% python3 -q
>>> import numpy as np
>>> import numpy.linalg as la
>>> np.set_printoptions(suppress=True, linewidth=100)
>>> J = np.loadtxt("x.csv", delimiter=",")
>>> print(J)
[[ 1.  0.  0.]
 [ 0.  1.  0.]
 [-2.  0.  1.]]
>>> hat = np.triu(np.array([[-2, 0, 0], [0, 1, -1], [1, -2, 0]]), 1) + np.eye(3)
>>> M2 = hat @ J @ la.inv(hat)
>>> np.trace(M2), np.trace(J)
(np.float64(3.0), np.float64(3.0))
>>> round(float(la.det(M2)), 3)
1.0
>>> M2
array([[ 1.,  0.,  0.],
       [ 2.,  1.,  0.],
       [-2.,  0.,  1.]])
>>> print(np.round(la.det(J), 3))
1.0
>>> np.allclose(J @ J.T, J.T @ J)
False
>>> np.allclose(J, J.T)
False
>>> J @ J
array([[ 1.,  0.,  0.],
       [ 0.,  1.,  0.],
       [-4.,  0.,  1.]])
>>> round(float(np.abs(la.eigvals(J)).max()), 3)
1.0
>>> rng = np.random.default_rng(18008)
>>> labels = rng.permutation(3)
>>> M2 = J[:, labels] * rng.choice([-1, 1], 3)
>>> M2
array([[-0.,  0.,  1.],
       [-0.,  1.,  0.],
       [-1.,  0., -2.]])
>>> Uu, _, Vt = la.svd(J.T @ M2)
>>> print(labels)
[2 1 0]
>>> np.round(la.lstsq(J, M2)[0], 3) + 0
array([[ 0.,  0.,  1.],
       [ 0.,  1.,  0.],
       [-1.,  0.,  0.]])
>>> x0 = np.array([1, 2, 2])
>>> target = J @ x0
>>> target
array([1., 2., 0.])
>>> np.round(la.solve(J, -2 * target), 3)
array([-2., -4., -4.])
>>> print(np.round(la.solve(J, target + J[:, 0]), 3))
[2. 2. 2.]
>>> np.round(np.sort(la.eigvals(J).real), 3)
array([1., 1., 1.])
>>> round(la.det(J), 3)
np.float64(1.0)
>>> (J != 0).astype(int)
array([[1, 0, 0],
       [0, 1, 0],
       [1, 0, 1]])
>>> (la.matrix_power((J != 0) + (J.T != 0) + np.eye(3), 3) > 0).astype(int)
array([[1, 0, 1],
       [0, 1, 0],
       [1, 0, 1]])
>>> E = np.load("dump.npy")
>>> E
array([[ -5.07 , -10.962,   0.154,   3.406,  -3.433],
       [  1.494,  -2.52 ,   0.552,  -9.405,  -9.928],
       [  2.042,  -4.169,   0.034, -11.55 , -10.622],
       [  0.25 ,  -5.277,  -1.15 ,  -8.771,  -9.888],
       [  0.975,  -3.507,  -2.334,  -8.872,  -9.413],
       [ -6.044,  -9.934,  -1.166,   4.215,  -1.949],
       [  0.485,  -4.693,  -3.76 , -10.224, -11.015],
       [ -3.947,  -9.728,  -2.073,   3.957,  -4.377],
       [  0.604,  -5.334,  -0.891, -10.048,  -9.496],
       [ -5.803, -10.459,  -1.212,   3.004,  -1.529],
       [  1.435,  -5.099,  -2.769,  -8.944, -10.132],
       [ -5.247,  -9.561,  -0.994,   4.206,  -4.307],
       [ -0.802,  -2.853,   2.118,  -9.743,  -9.478],
       [  0.487,  -3.908,   0.801,  -9.803,  -9.931],
       [ -0.807,  -5.216,   1.237, -12.096,  -9.557],
       [ -2.949, -10.52 ,  -1.434,   6.624,  -4.09 ],
       [ -4.985, -10.409,  -1.857,   3.611,  -4.388],
       [ -7.874,  -9.21 ,  -2.391,   4.887,  -3.15 ],
       [ -5.402,  -8.208,  -2.146,   5.313,  -2.839],
       [ -1.11 ,  -5.231,  -1.805, -10.196, -10.426],
       [  0.65 ,  -3.314,  -0.229,  -9.747, -10.376],
       [ -4.312,  -9.468,  -1.239,   3.44 ,  -3.254],
       [ -3.963,  -8.845,  -1.572,   4.232,  -2.594],
       [ -0.026,  -3.269,  -0.612, -10.148, -10.052],
       [  0.17 ,  -5.567,  -0.736,  -9.058, -10.103]])
>>> f, r1 = E[15], E[12]
>>> np.round(f @ f, 3)
np.float64(182.029)
>>> pr = (f @ r1) / (f @ f) * f
>>> round((r1 - pr) @ f, 3)
np.float64(0.0)
>>> pr.round(3)
array([-0.058, -0.206, -0.028,  0.13 , -0.08 ])
>>> la.matrix_rank(np.outer(f, r1))
np.int64(1)
>>> Xs = E - E.mean(axis=0)
>>> Uu, s, Vt = la.svd(Xs, full_matrices=False)
>>> np.abs(Uu[:, 0]).argmax()
np.int64(17)
>>> x0 = np.array([3, 3, 3, 1, 1])
>>> target = E @ x0
>>> np.round(la.solve(E.T @ E, E.T @ target), 3)
array([3., 3., 3., 1., 1.])
>>> np.round(la.pinv(E) @ E, 3) + 0
array([[1., 0., 0., 0., 0.],
       [0., 1., 0., 0., 0.],
       [0., 0., 1., 0., 0.],
       [0., 0., 0., 1., 0.],
       [0., 0., 0., 0., 1.]])
>>> target = target + 0.1 * rng.normal(size=25)
>>> target.round(3)
array([-47.467, -20.984, -28.455, -37.239, -32.862, -49.107, -44.981, -47.601, -36.482, -50.963,
       -38.372, -47.374, -23.847, -27.538, -35.989, -42.229, -52.455, -56.693, -44.947, -45.246,
       -28.806, -44.881, -41.609, -31.954, -37.576])
>>> b, *_ = la.lstsq(E, target)
>>> np.round(E.T @ (target - E @ b), 3) + 0
array([0., 0., 0., 0., 0.])
>>> b.round(3)
array([3.005, 2.987, 2.998, 0.992, 1.016])
>>> round(float(la.norm(target - E @ b)), 3)
0.465
>>> print([round(float(la.norm(la.solve(E.T @ E + lam * np.eye(5), E.T @ target))), 2) for lam in (0, 1, 10, 100)])
[5.38, 5.3, 4.83, 4.09]
